% ipython --no-banner

In [1]: import numpy as np

In [2]: np.set_printoptions(precision=2, suppress=True, linewidth=140)

In [3]: def rnd(a):
   ...:     return np.round(a, 2) + 0
   ...: 

In [4]: m1 = np.loadtxt("block6.csv", delimiter=",")

In [5]: print(rnd(m1))
[[ 0.87  0.    0.5 ]
 [ 0.    1.    0.  ]
 [-0.5   0.    0.87]]

In [6]: # orthonormal columns

In [7]: proj = np.triu(np.array([[-1, -2, -4], [-5, 1, 1], [5, 2, -5]]), 1) + np.eye(3)

In [8]: M2 = proj @ m1 @ np.linalg.inv(proj)

In [9]: print(rnd(proj @ m1 - m1 @ proj))
[[ 2.   -0.27  0.  ]
 [-0.5   0.   -0.13]
 [ 0.   -1.   -2.  ]]

In [10]: print((m1 != 0).astype(int))
[[1 0 1]
 [0 1 0]
 [1 0 1]]

In [11]: print(rnd(np.sort(np.linalg.eigvals(m1).real)))
[0.87 0.87 1.  ]

In [12]: E = np.load("run9.npy")

In [13]: print(E)
[[0 2 2]
 [0 0 1]
 [0 0 0]]

In [14]: left, sigma, vt = np.linalg.svd(E)

In [15]: print(rnd(sigma))
[2.92 0.68 0.  ]

In [16]: print(np.argmax(sigma[:-1] / (sigma[1:] + 1e-6)) + 1)
2

In [17]: M2 = left[:, :2] @ np.diag(sigma[:2]) @ vt[:2]

In [18]: print(np.linalg.matrix_rank(E, rtol=0.05))
2

In [19]: print(np.linalg.matrix_rank(M2))
2

In [20]: print(rnd(np.abs(E - M2).max()))
0.0

In [21]: print(rnd(np.linalg.norm(E - M2) / np.linalg.norm(E)))
0.0

In [22]: print(np.unique(E.round(6), axis=0).shape)
(3, 3)

In [23]: print(np.allclose(E[:-1].T @ np.linalg.lstsq(E[:-1].T, E[-1])[0], E[-1]))
True

In [24]: print(rnd(np.trace(np.linalg.pinv(E) @ E)))
2.0
